% ipython --no-banner

In [1]: import numpy as np

In [2]: import numpy.linalg as la

In [3]: np.set_printoptions(precision=2, suppress=True, linewidth=100)

In [4]: r0 = np.array([1, -1, 1, -2, 1, -1, 0, -1, 0]) + 0.5

In [5]: J = np.eye(9) - 2 * np.outer(r0, r0) / (r0 @ r0)

In [6]: print(J)
[[ 0.56  0.15 -0.44  0.44 -0.44  0.15 -0.15  0.15 -0.15]
 [ 0.15  0.95  0.15 -0.15  0.15 -0.05  0.05 -0.05  0.05]
 [-0.44  0.15  0.56  0.44 -0.44  0.15 -0.15  0.15 -0.15]
 [ 0.44 -0.15  0.44  0.56  0.44 -0.15  0.15 -0.15  0.15]
 [-0.44  0.15 -0.44  0.44  0.56  0.15 -0.15  0.15 -0.15]
 [ 0.15 -0.05  0.15 -0.15  0.15  0.95  0.05 -0.05  0.05]
 [-0.15  0.05 -0.15  0.15 -0.15  0.05  0.95  0.05 -0.05]
 [ 0.15 -0.05  0.15 -0.15  0.15 -0.05  0.05  0.95  0.05]
 [-0.15  0.05 -0.15  0.15 -0.15  0.05 -0.05  0.05  0.95]]

In [7]: print([round(float(la.det(J[:i, :i])), 2) + 0 for i in range(1, 10)])
[0.56, 0.51, 0.07, -0.37, -0.8, -0.85, -0.9, -0.95, -1.0]

In [8]: print(np.round(la.eigvalsh(J).min(), 2))
-1.0

In [9]: print(np.all(la.eigvalsh(J) > 0))
False

In [10]: m1 = np.load("mat.npy")

In [11]: print(m1)
[[  0.62  24.67   4.3   -5.14   8.32  10.4  -19.39  23.31  13.74]
 [ -0.1   24.56   4.32  -4.48   9.87  10.59 -20.71  25.45  15.4 ]
 [ -0.59  23.78   3.73  -6.05  11.01   9.39 -20.42  25.69  13.96]
 [ -1.69  25.45   4.93  -5.95  10.51  11.13 -19.86  25.47  15.81]
 [ -0.98  24.16   4.3   -5.6    9.65  11.26 -18.49  23.78  15.07]
 [ -0.68  24.2    6.36  -4.05   9.92   9.79 -20.75  23.84  15.53]
 [  1.86  25.65   3.21  -4.74  11.89  11.67 -19.56  25.64  16.4 ]
 [  0.07  25.22   4.85  -4.98  11.13   9.52 -20.06  24.38  14.37]
 [ -1.11  24.89   5.67  -6.18  10.32  10.29 -19.19  28.06  14.52]
 [  0.84  25.87   5.93  -5.02  10.71  12.44 -19.99  25.49  14.64]
 [ -0.32  24.05   2.88  -4.99  10.06  10.8  -20.69  24.28  16.07]
 [  0.64  24.54   5.92  -3.14   9.64   8.49 -20.87  24.43  15.78]
 [ -0.8   26.57   4.82  -3.81   8.03   9.18 -19.01  24.74  15.63]
 [ -0.71  26.07   4.89  -5.7    9.45  12.87 -19.07  25.74  16.33]
 [ -1.58  24.48   5.64  -5.47  11.08   9.64 -20.3   26.8   14.16]
 [ -0.03  26.23   6.49  -4.88   9.6    9.07 -20.53  24.77  15.09]
 [  1.13  25.87   5.1   -4.98  11.23   8.89 -19.38  25.01  14.87]
 [  0.77  26.39   4.54  -3.88   9.18  11.56 -20.69  25.87  15.12]
 [  0.35  24.77   6.42  -4.91   8.37   7.39 -18.66  24.5   14.85]
 [ -0.77  27.49   2.6   -4.54   9.86   9.34 -19.6   24.81  14.74]
 [ -0.99  25.96   5.11  -6.61   9.1   10.76 -19.16  25.19  15.34]
 [ -0.7   26.4    5.69  -5.69   9.25   8.88 -18.89  26.51  15.94]
 [  0.74  25.97   4.83  -3.25  10.7   11.52 -20.21  23.48  14.58]
 [  1.14  24.41   5.56  -6.49   9.29   9.43 -19.59  23.97  14.25]
 [  0.5   25.32   2.95  -6.22  10.75  10.44 -19.68  25.62  16.84]
 [  0.95  26.08   6.88  -5.63  10.55   8.14 -19.78  25.82  15.16]
 [  0.4   26.07   4.26  -5.46  11.19  10.44 -18.59  24.78  14.65]
 [ -0.14  22.76   4.8   -6.52   7.78  11.54 -21.85  26.02  14.08]
 [ -0.38  23.7    5.85  -7.44  11.51  10.95 -20.3   25.75  13.88]
 [  0.73  24.11   3.93  -6.05   7.91  10.33 -17.25  24.62  15.93]
 [ -0.07  26.09   3.63  -4.85  10.46  11.61 -20.41  26.65  14.54]
 [ -0.48  25.1    3.33  -5.62  10.24   9.54 -20.99  25.32  14.12]]

In [12]: P = m1 @ la.solve(m1.T @ m1, m1.T)

In [13]: print(np.round(np.trace(P), 2))
9.0
